$ python -q
>>> import numpy as np
>>> from numpy import linalg as LA
>>> np.set_printoptions(suppress=True, linewidth=100)
>>> W0 = np.loadtxt("out3.csv", delimiter=",")
>>> W0
array([[2., 5., 5., 3.],
       [0., 0., 4., 2.],
       [0., 0., 3., 2.],
       [0., 0., 0., 4.]])
>>> W1 = np.array([[3, 0, 2, 2, 0], [0, 3, 1, 3, 3], [3, 3, 2, 2, 2], [2, 1, 0, 3, 2]])
>>> b = np.array([-2, 1, -2, 2, 2])
>>> act = np.maximum(W0 @ W1 + b, 0)
>>> LA.matrix_rank(act)
np.int64(4)
>>> Z = np.array([[-3, 0], [3, 1], [-3, -3], [2, -1], [1, 0]])
>>> act @ Z
array([[ 89., -57.],
       [ 31., -19.],
       [ 31., -14.],
       [ 35.,  -9.]])
>>> m1 = np.array([[1, 1, 0, -2, -3, 1, 2],
...     [-2, -1, -2, -1, -2, -2, 0],
...     [2, 3, 2, 0, 3, 3, -3]])
>>> m1[-1] = m1[0] + 3 * m1[1]
>>> m1
array([[ 1,  1,  0, -2, -3,  1,  2],
       [-2, -1, -2, -1, -2, -2,  0],
       [-5, -2, -6, -5, -9, -5,  2]])
>>> round(LA.norm(m1, 2) / LA.norm(m1), 1)
np.float64(1.0)
>>> LA.matrix_rank(m1, rtol=0.1)
np.int64(2)
>>> LA.cond(m1) > 100
np.True_
>>> left, sigma, vt = LA.svd(m1)
>>> vecs = vt[:(sigma > 1e-8).sum()]
>>> rng = np.random.default_rng(52925)
>>> x = m1[0] + -1 * m1[1] + rng.integers(2) * np.eye(7)[3]
>>> x
array([ 3.,  2.,  2.,  0., -1.,  3.,  2.])
>>> LA.matrix_rank(np.vstack([m1, x]))
np.int64(3)
>>> np.round(np.diag(vecs.T @ vecs), 1)
array([0.3, 0.1, 0.2, 0.2, 0.6, 0.3, 0.2])
>>> round(LA.norm(x - vecs.T @ vecs @ x), 1)
np.float64(0.9)
>>> f = np.array([5, 2, 0])
>>> np.convolve(m1[2], f)
array([-25, -20, -34, -37, -55, -43,   0,   4,   0])
>>> np.polyval(f, m1[2])
array([115,  16, 168, 115, 387, 115,  24])
>>> q, _ = LA.qr(np.array([[0.6, 1.2, -0.2, 1.0],
...     [0.5, 1.1, -0.5, 0.1],
...     [-0.1, 0.5, 0.9, 0.4],
...     [-0.6, -1.5, 0.2, 1.2]]))
>>> vecs, _ = LA.qr(np.array([[-1.4, 0.2, 1.6, 0.9, 0.7, -0.4, -1.0, 0.0],
...     [0.3, 0.6, -0.8, 1.1, -0.3, 0.0, 1.6, -0.3],
...     [1.0, 0.6, 0.0, 1.3, 0.2, -0.9, 0.8, -2.0],
...     [0.8, -1.1, 0.6, -0.7, -0.6, -2.0, 0.3, 1.6],
...     [1.8, 0.5, 0.2, -1.6, 1.1, -0.5, -0.1, -1.8],
...     [0.0, 1.3, -1.7, -1.5, 0.1, 0.0, 0.2, 0.9],
...     [0.5, -0.8, 1.2, 0.3, -0.5, -1.5, 1.4, 1.8],
...     [2.3, -0.4, -1.3, -0.1, -0.1, -0.1, -1.2, 0.3]]))
>>> sigma = 3 * 0.9 ** np.arange(4)
>>> mat = q[:, :4] * sigma @ vecs[:4]
>>> mat.round(1)
array([[ 0.4,  0.8,  1.6, -1.1,  0.5,  1.1,  1. ,  0.2],
       [ 1.3,  0.3,  0.2,  0.3,  1.2, -0.2, -0.1, -1.7],
       [-0.3,  1.1, -0.3, -1.5, -0.8, -0.5, -1.4, -0.7],
       [-0.4,  0.6, -0.8, -0.1,  0.2, -1.8,  1.2,  0.8]])
>>> Y = np.array([[3, 0, 1],
...     [3, 0, 0],
...     [2, 3, 3],
...     [2, 0, 1],
...     [3, 3, 2],
...     [0, 2, 3],
...     [0, 3, 2],
...     [1, 3, 3]])
>>> np.round(np.einsum("ij,ij->i", mat, mat), 1)
array([7. , 6.3, 7.1, 6.6])
>>> np.vstack([mat, Y.T]).shape
(7, 8)
>>> np.round(Y.T @ mat.T, 1)
array([[  6.3,   7.6,  -4.4,   0.2],
       [ 11.8,  -1.4, -10.6,   0.6],
       [ 10.7,  -1.1, -10.8,  -3.1]])
>>> LA.matrix_rank(mat @ Y)
np.int64(3)
>>> def softmax(z):
...     e = np.exp(z - z.max(axis=-1, keepdims=True))
...     return e / e.sum(axis=-1, keepdims=True)
... 
>>> np.round(softmax(10 * mat[0]), 1) + 0
array([0., 0., 1., 0., 0., 0., 0., 0.])
>>> np.round(softmax(mat).sum(axis=1), 1)
array([1., 1., 1., 1.])
>>> np.round(softmax(mat[0]), 1) + 0
array([0.1, 0.1, 0.3, 0. , 0.1, 0.2, 0.2, 0.1])
>>> np.round(softmax(mat[0] + 5), 1) + 0
array([0.1, 0.1, 0.3, 0. , 0.1, 0.2, 0.2, 0.1])
>>> att = mat @ mat.T / np.sqrt(8)
>>> np.round(softmax(att), 1) + 0
array([[0.8, 0.1, 0.1, 0. ],
       [0.1, 0.8, 0.1, 0. ],
       [0.1, 0.1, 0.8, 0.1],
       [0.1, 0. , 0.1, 0.8]])
>>> softmax(att).round(6).argmax(axis=1)
array([0, 1, 2, 3])
>>> np.round(softmax(att + np.triu(np.full(att.shape, -np.inf), 1)), 1) + 0
array([[1. , 0. , 0. , 0. ],
       [0.1, 0.9, 0. , 0. ],
       [0.1, 0.1, 0.9, 0. ],
       [0.1, 0. , 0.1, 0.8]])
